>>> import numpy as np
>>> np.set_printoptions(precision=2, suppress=True, linewidth=200, sign=" ")
>>> F = np.array([[1.5, 0.4, 0.5],
...     [-1.1, 0.4, -0.4],
...     [-0.3, 0.2, 1.0],
...     [0.2, -0.3, -0.8],
...     [1.1, -0.1, -0.5],
...     [2.1, -0.2, 0.3],
...     [-0.5, 1.4, 1.3]])
>>> F
array([[ 1.5,  0.4,  0.5],
       [-1.1,  0.4, -0.4],
       [-0.3,  0.2,  1. ],
       [ 0.2, -0.3, -0.8],
       [ 1.1, -0.1, -0.5],
       [ 2.1, -0.2,  0.3],
       [-0.5,  1.4,  1.3]])
>>> Q, evecs = np.linalg.qr(F[:, :1])[0], np.linalg.qr(F[:, 1:])[0]
>>> sig = np.linalg.svd(Q.T @ evecs, compute_uv=False)
>>> sig
array([ 0.38])
>>> np.degrees(np.arccos(sig.clip(0, 1)))
array([ 67.37])
>>> u, r1 = F[5], F[6]
>>> u @ u
np.float64(4.54)
>>> p = (u @ r1) / (u @ u) * u
>>> np.round((r1 - p) @ u, 2)
np.float64(0.0)
>>> r1 - p
array([-0.07,  1.36,  1.36])
>>> np.linalg.matrix_rank(np.outer(u, r1))
np.int64(1)
>>> W1 = np.array([[-3, 2, 0, 3, 1, -2], [-3, -3, 2, -2, 1, 1], [-2, -1, 1, -1, 1, 2]])
>>> c = np.array([1, 3, 3, -1, -2, 0])
>>> act = np.maximum(F @ W1 + c, 0)
>>> (act > 0).mean(axis=0)
array([ 0.29,  0.71,  1.  ,  0.57,  0.43,  0.43])
>>> cent = np.array([[2, -1, 2],
...     [2, -2, -2],
...     [1, -2, 0],
...     [0, -1, -1],
...     [-1, -1, 1],
...     [-2, -1, 0]])
>>> (act @ cent).round(6).argmax(axis=1)
array([ 0,  2,  0,  0,  0,  0,  2])
>>> K = np.load("run18.npy")
>>> K
array([[ 8.,  9., -9., -6.,  6.,  3.],
       [ 9.,  8., -9., -6.,  6.,  3.],
       [-9., -9.,  8.,  6., -6., -3.],
       [-6., -6.,  6.,  3., -4., -2.],
       [ 6.,  6., -6., -4.,  3.,  2.],
       [ 3.,  3., -3., -2.,  2.,  0.]])
>>> u = np.array([1, 3])
>>> np.correlate(K[1], K[3], "full")
array([ -18.,  -52.,   13.,  126.,  -21., -204.,  -24.,  135.,   18.,  -54.,  -18.])
>>> np.array([np.convolve(row, u, "same") for row in K])
array([[  8.,  33.,  18., -33., -12.,  21.],
       [  9.,  35.,  15., -33., -12.,  21.],
       [ -9., -36., -19.,  30.,  12., -21.],
       [ -6., -24., -12.,  21.,   5., -14.],
       [  6.,  24.,  12., -22.,  -9.,  11.],
       [  3.,  12.,   6., -11.,  -4.,   6.]])
>>> np.convolve(K[1], u)
array([  9.,  35.,  15., -33., -12.,  21.,   9.])
>>> [round(float(np.linalg.det(K[:i, :i])), 2) + 0 for i in range(1, 7)]
[8.0, -17.0, 26.0, -30.0, 34.0, -35.0]
>>> try:
...     np.linalg.cholesky(K)
... except np.linalg.LinAlgError as e:
...     print(e)
... 
Matrix is not positive definite
>>> print(np.all(np.linalg.eigvalsh(K) > 0))
False
>>> ev, evecs = np.linalg.eigh(K)
>>> (ev > 1e-8).sum(), (ev < -1e-8).sum()
(np.int64(1), np.int64(5))
>>> np.linalg.eigvalsh(K + 3 * np.eye(6))
array([  2.,   2.,   2.,   2.,   2.,  38.])
>>> print(ev)
[-1. -1. -1. -1. -1. 35.]
>>> np.unique(ev.round(6) + 0, return_counts=True)[1]
array([ 5,  1])
>>> X = np.loadtxt("case4.csv", delimiter=",")
>>> print(X)
[[ 0.4  -0.7   1.55 -0.3 ]
 [ 0.6   0.2   2.42 -0.3 ]
 [-1.6  -0.4  -6.46 -0.7 ]
 [ 0.6  -0.6   2.41  0.1 ]
 [-0.1  -0.3  -0.43 -0.2 ]
 [ 0.3  -1.6   1.18  1.7 ]
 [-0.5  -0.3  -1.97 -1.5 ]
 [-1.1  -0.1  -4.41  0.  ]
 [ 0.   -2.   -0.04  1.  ]
 [-0.3  -0.8  -1.3   1.3 ]
 [-0.6   0.   -2.49  0.6 ]
 [-0.5  -1.9  -1.97  0.9 ]
 [ 0.5  -0.6   2.05  1.9 ]
 [ 1.1   0.1   4.48 -0.4 ]
 [-0.2   0.9  -0.81  0.6 ]]
>>> C2 = np.cov(X, rowvar=False)
>>> print(np.round(np.corrcoef(X.T), 2) + 0)
[[ 1.    0.    1.    0.19]
 [ 0.    1.    0.   -0.45]
 [ 1.    0.    1.    0.19]
 [ 0.19 -0.45  0.19  1.  ]]
>>> print(np.median(X, axis=0))
[-0.1  -0.4  -0.43  0.1 ]
>>> print(np.round(np.polyfit(X[:, 1], X[:, 0], 1), 2) + 0)
[ 0.   -0.09]
>>> np.argsort(-X.std(axis=0).round(6), kind="stable")
array([ 2,  3,  1,  0])
>>> rng = np.random.default_rng(60)
>>> z = rng.permutation(4)
>>> A2 = X[:, z] * rng.choice([-1, 1], 4)
>>> A2
array([[-0.4 , -0.3 , -1.55, -0.7 ],
       [-0.6 , -0.3 , -2.42,  0.2 ],
       [ 1.6 , -0.7 ,  6.46, -0.4 ],
       [-0.6 ,  0.1 , -2.41, -0.6 ],
       [ 0.1 , -0.2 ,  0.43, -0.3 ],
       [-0.3 ,  1.7 , -1.18, -1.6 ],
       [ 0.5 , -1.5 ,  1.97, -0.3 ],
       [ 1.1 ,  0.  ,  4.41, -0.1 ],
       [-0.  ,  1.  ,  0.04, -2.  ],
       [ 0.3 ,  1.3 ,  1.3 , -0.8 ],
       [ 0.6 ,  0.6 ,  2.49,  0.  ],
       [ 0.5 ,  0.9 ,  1.97, -1.9 ],
       [-0.5 ,  1.9 , -2.05, -0.6 ],
       [-1.1 , -0.4 , -4.48,  0.1 ],
       [ 0.2 ,  0.6 ,  0.81,  0.9 ]])
>>> left, _, VT = np.linalg.svd(X.T @ A2)
>>> z
array([ 0,  3,  2,  1])
>>> np.round(np.linalg.lstsq(X, A2)[0], 2) + 0
array([[-1.,  0.,  0.,  0.],
       [ 0.,  0.,  0.,  1.],
       [ 0.,  0., -1.,  0.],
       [ 0.,  1.,  0.,  0.]])
>>> A2 = np.c_[F[:, :1] @ np.array([[3]]), np.array([-1, -3, -3, 0, -1, 3, -2])]
>>> A2
array([[ 4.5, -1. ],
       [-3.3, -3. ],
       [-0.9, -3. ],
       [ 0.6,  0. ],
       [ 3.3, -1. ],
       [ 6.3,  3. ],
       [-1.5, -2. ]])
>>> np.round(np.linalg.norm(A2 - F @ np.linalg.lstsq(F, A2)[0], axis=0), 2) + 0
array([ 0.,  4.])
>>> A2 = np.c_[X[:, :1] @ np.array([[-1]]), np.array([2, 1, 1, 0, 0, 3, 1, 1, 0, 3, 3, 2, 2, 0, 3])]
>>> print(A2)
[[-0.4  2. ]
 [-0.6  1. ]
 [ 1.6  1. ]
 [-0.6  0. ]
 [ 0.1  0. ]
 [-0.3  3. ]
 [ 0.5  1. ]
 [ 1.1  1. ]
 [ 0.   0. ]
 [ 0.3  3. ]
 [ 0.6  3. ]
 [ 0.5  2. ]
 [-0.5  2. ]
 [-1.1  0. ]
 [ 0.2  3. ]]
>>> np.round(np.linalg.norm(A2 - X @ np.linalg.lstsq(X, A2)[0], axis=0), 2) + 0
array([ 0.  ,  5.35])
>>> print(np.linalg.matrix_rank(A2))
2
>>> print(np.linalg.norm(np.linalg.qr(X)[0].T @ A2, axis=0) ** 2 / ((A2 ** 2).sum(axis=0) + 1e-12))
[ 1.    0.45]
>>> M = np.load("block7.npy")
>>> print(M)
[[ 0.9   0.3  -0.22  0.22  0.06]
 [ 0.3   0.1   0.66 -0.66 -0.18]
 [-0.22  0.66  0.52  0.48  0.13]
 [ 0.22 -0.66  0.48  0.52 -0.13]
 [ 0.06 -0.18  0.13 -0.13  0.96]]
>>> Q = M.astype(float).copy()
>>> for j in range(5):
...     Q[:, j] -= Q[:, :j] @ (Q[:, :j].T @ Q[:, j])
...     Q[:, j] /= np.linalg.norm(Q[:, j])
... 
>>> Q
array([[ 0.9 ,  0.3 , -0.22,  0.22,  0.06],
       [ 0.3 ,  0.1 ,  0.66, -0.66, -0.18],
       [-0.22,  0.66,  0.52,  0.48,  0.13],
       [ 0.22, -0.66,  0.48,  0.52, -0.13],
       [ 0.06, -0.18,  0.13, -0.13,  0.96]])
>>> print(np.round(Q.T @ M, 2) + 0)
[[ 1.  0.  0.  0.  0.]
 [ 0.  1.  0.  0.  0.]
 [ 0.  0.  1.  0.  0.]
 [ 0.  0.  0.  1.  0.]
 [ 0.  0.  0.  0.  1.]]
>>> np.all(np.linalg.eigvalsh(Q) > 0)
np.False_
>>> [round(float(np.linalg.det(Q[:i, :i])), 2) + 0 for i in range(1, 6)]
[0.9, 0.0, -0.48, -0.96, -1.0]
>>> round(np.linalg.det(M.T), 2)
np.float64(-1.0)
>>> round(np.linalg.det(2 * M), 2), np.round(np.linalg.det(M), 2)
(np.float64(-32.0), np.float64(-1.0))
>>> np.linalg.eigvals(M)
array([ 1., -1.,  1.,  1.,  1.])
>>> np.einsum("ij,ji->", M, M)
np.float64(5.0)
>>> print(round(np.linalg.det(M[::-1]), 2))
-1.0
>>> E = np.load("m.npy")
>>> E
array([[ 0,  3,  0],
       [ 1,  0,  0],
       [ 0,  0,  1]])
>>> # splits into 2 blocks
>>> vec = np.array([-1, -1, 0])
>>> rhs = E @ vec
>>> print(rhs)
[-3 -1  0]
>>> np.linalg.solve(E, E[:, 0])
array([ 1.,  0.,  0.])
>>> np.linalg.solve(E, rhs + E[:, 2])
array([-1., -1.,  1.])
>>> np.linalg.solve(E, rhs)
array([-1., -1.,  0.])
>>> data = np.loadtxt("dump.csv", delimiter=",")
>>> data
array([[ 5.,  5.,  7.],
       [ 4.,  4.,  6.],
       [ 1.,  1.,  3.],
       [ 2.,  2.,  4.],
       [ 2.,  2.,  4.],
       [ 2.,  2.,  4.],
       [ 3.,  3.,  5.],
       [ 3.,  3.,  5.],
       [ 2.,  2.,  4.],
       [ 6.,  6.,  8.],
       [ 4.,  4.,  6.]])
>>> # rows 3 and 4 are equal
>>> np.allclose(data[:-1].T @ np.linalg.lstsq(data[:-1].T, data[-1])[0], data[-1])
True
>>> data @ np.linalg.pinv(data) @ data
array([[ 5.,  5.,  7.],
       [ 4.,  4.,  6.],
       [ 1.,  1.,  3.],
       [ 2.,  2.,  4.],
       [ 2.,  2.,  4.],
       [ 2.,  2.,  4.],
       [ 3.,  3.,  5.],
       [ 3.,  3.,  5.],
       [ 2.,  2.,  4.],
       [ 6.,  6.,  8.],
       [ 4.,  4.,  6.]])
>>> np.linalg.lstsq(data[:-1].T, data[-1])[2]
np.int32(2)
>>> np.unique(data.round(6), axis=0).shape
(6, 3)
>>> np.abs(np.diag(np.linalg.qr(data)[1])) > 1e-9
array([ True, False,  True])
>>> print(round(np.trace(np.linalg.pinv(data) @ data), 2))
2.0
>>> Ac = data - data.mean(axis=0)
>>> left, sig, VT = np.linalg.svd(Ac, full_matrices=False)
>>> np.abs(VT[0]).argmax()
np.int64(1)
>>> np.round(Ac.mean(axis=0), 2) + 0
array([ 0.,  0.,  0.])
>>> (sig ** 2).sum() ** 2 / (sig ** 4).sum()
np.float64(1.0)
>>> (np.sign(left[:, 0]) == np.sign(left[0, 0])).astype(int)
array([ 1,  1,  0,  0,  0,  0,  0,  0,  0,  1,  1])
>>> print(np.linalg.matrix_rank(Ac))
1
>>> VT[0] * np.sign(VT[0, np.abs(VT[0]).argmax()])
array([ 0.58,  0.58,  0.58])
>>> left, sig, VT = np.linalg.svd(data)
>>> evecs = VT[:(sig > 1e-8).sum()]
>>> vec = data[4] + 3 * data[9] + rng.integers(2) * np.eye(3)[0]
>>> vec
array([ 21.,  20.,  28.])
>>> np.round(np.linalg.norm(vec - evecs.T @ evecs @ vec), 2)
np.float64(0.71)
>>> np.diag(evecs.T @ evecs)
array([ 0.5,  0.5,  1. ])
>>> np.round(evecs.T @ evecs, 2) + 0
array([[ 0.5,  0.5,  0. ],
       [ 0.5,  0.5,  0. ],
       [ 0. ,  0. ,  1. ]])
>>> A2 = data / np.sqrt((data ** 2).mean(axis=1, keepdims=True))
>>> data - data.mean(axis=1, keepdims=True)
array([[-0.67, -0.67,  1.33],
       [-0.67, -0.67,  1.33],
       [-0.67, -0.67,  1.33],
       [-0.67, -0.67,  1.33],
       [-0.67, -0.67,  1.33],
       [-0.67, -0.67,  1.33],
       [-0.67, -0.67,  1.33],
       [-0.67, -0.67,  1.33],
       [-0.67, -0.67,  1.33],
       [-0.67, -0.67,  1.33],
       [-0.67, -0.67,  1.33]])
>>> np.linalg.matrix_rank(A2) == np.linalg.matrix_rank(data)
np.True_
>>> sig = 5 * 0.2 ** np.arange(3)
>>> Q, _ = np.linalg.qr(np.array([[1.3, -0.8, 1.4], [-0.5, 0.8, -0.8], [-1.4, -0.4, 2.1]]))
>>> J = rng.normal(size=(31, 3)) * sig @ Q
>>> J
array([[ 4.64, -3.41, -2.96],
       [-5.65,  4.19,  5.15],
       [-1.59,  1.18,  1.83],
       [-0.44, -0.33,  2.29],
       [ 1.93, -1.48, -0.78],
       [ 6.04, -4.32, -5.18],
       [-0.47,  0.54, -0.9 ],
       [-3.73,  2.3 ,  5.09],
       [ 2.17, -1.12, -2.96],
       [-1.48,  0.72,  2.38],
       [-1.31,  0.8 ,  1.1 ],
       [-2.83,  2.94,  1.57],
       [ 1.14,  0.18, -2.86],
       [-0.54,  0.11,  1.67],
       [ 1.02, -1.26, -0.13],
       [-1.32,  1.39, -0.33],
       [ 0.43,  0.42, -1.19],
       [-8.72,  6.04,  7.56],
       [ 5.5 , -3.92, -4.98],
       [-0.51,  0.8 , -0.88],
       [ 1.25, -1.77,  0.15],
       [-1.5 ,  0.82,  1.58],
       [ 3.18, -2.59, -2.27],
       [-3.84,  1.55,  4.99],
       [-0.86,  0.46,  0.02],
       [ 4.07, -2.71, -2.83],
       [-0.55, -0.05,  1.84],
       [-4.5 ,  3.23,  3.01],
       [-2.44,  1.98,  0.58],
       [ 1.66, -1.58, -0.86],
       [-0.41,  1.02,  0.04]])
>>> u, r1 = J[27], J[16]
>>> print(round(u @ r1, 2))
-4.16
>>> p = (u @ r1) / (u @ u) * u
>>> round((r1 - p) @ u, 2)
np.float64(-0.0)
>>> np.outer(u, r1)
array([[-1.93, -1.9 ,  5.37],
       [ 1.38,  1.36, -3.84],
       [ 1.29,  1.27, -3.58]])
